% ipython --no-banner

In [1]: import numpy as np

In [2]: np.set_printoptions(precision=2, suppress=True, linewidth=100)

In [3]: rng = np.random.default_rng(33857)

In [4]: J = np.array([[-9, 7, 0, -3, 6, 7, -3],
   ...:     [5, -2, 9, -8, 8, 4, 5],
   ...:     [-3, -2, 1, -3, -2, 8, -4],
   ...:     [-4, -4, 1, -3, -3, -7, 2],
   ...:     [-8, -4, 9, -7, -5, 0, 2],
   ...:     [-4, 4, -3, -9, 4, -5, -9],
   ...:     [8, 3, -5, 7, 2, 6, 4],
   ...:     [-8, -1, 3, -4, 3, -9, 1]]) * (rng.random((8, 7)) < 0.3)

In [5]: J
Out[5]: 
array([[-9,  0,  0,  0,  6,  0,  0],
       [ 0,  0,  0, -8,  0,  4,  0],
       [ 0,  0,  0,  0, -2,  8,  0],
       [ 0,  0,  1,  0,  0,  0,  0],
       [ 0,  0,  0,  0, -5,  0,  0],
       [-4,  0,  0,  0,  4,  0,  0],
       [ 8,  3,  0,  0,  0,  0,  4],
       [-8, -1,  0,  0,  3,  0,  0]])

In [6]: Y = np.c_[J[:, :3] @ np.array([[5, 1, 5], [9, 1, 8], [8, 4, 5]]), np.array([1, 1, -4, 2, 0, -5, -5, -3])]

In [7]: Y
Out[7]: 
array([[-45,  -9, -45,   1],
       [  0,   0,   0,   1],
       [  0,   0,   0,  -4],
       [  8,   4,   5,   2],
       [  0,   0,   0,   0],
       [-20,  -4, -20,  -5],
       [ 67,  11,  64,  -5],
       [-49,  -9, -48,  -3]])

In [8]: np.linalg.norm(np.linalg.qr(J)[0].T @ Y, axis=0) ** 2 / ((Y ** 2).sum(axis=0) + 1e-12)
Out[8]: array([1.  , 1.  , 1.  , 0.71])

In [9]: np.linalg.matrix_rank(np.c_[J, Y])
Out[9]: np.int64(8)

In [10]: np.round(np.linalg.lstsq(J, Y[:, 0])[0], 2) + 0
Out[10]: array([5., 9., 8., 0., 0., 0., 0.])

In [11]: x = np.array([5, 6, 3, -2, -2, -5, 5])

In [12]: rhs = J @ x

In [13]: np.linalg.lstsq(J, rhs)[0]
Out[13]: array([ 5.,  6.,  3., -2., -2., -5.,  5.])

In [14]: np.linalg.solve(J.T @ J, J.T @ rhs)
Out[14]: array([ 5.,  6.,  3., -2., -2., -5.,  5.])

In [15]: rhs = rhs + 0.1 * rng.normal(size=8)

In [16]: rhs
Out[16]: array([-56.95,  -3.96, -36.08,   3.07,  10.02, -28.09,  77.96, -52.14])

In [17]: coef, *_ = np.linalg.lstsq(J, rhs)

In [18]: coef
Out[18]: array([ 4.99,  6.17,  3.07, -2.01, -2.01, -5.01,  4.88])

In [19]: coef.round()
Out[19]: array([ 5.,  6.,  3., -2., -2., -5.,  5.])

In [20]: [round(float(np.linalg.norm(np.linalg.solve(J.T @ J + lam * np.eye(7), J.T @ rhs))), 2) for lam in (0, 1, 10, 100)]
Out[20]: [11.38, 10.37, 8.53, 5.33]

In [21]: round(float(np.linalg.norm(rhs - J @ coef)), 2)
Out[21]: 0.09

In [22]: np.round(J.T @ (rhs - J @ coef), 2) + 0
Out[22]: array([0., 0., 0., 0., 0., 0., 0.])
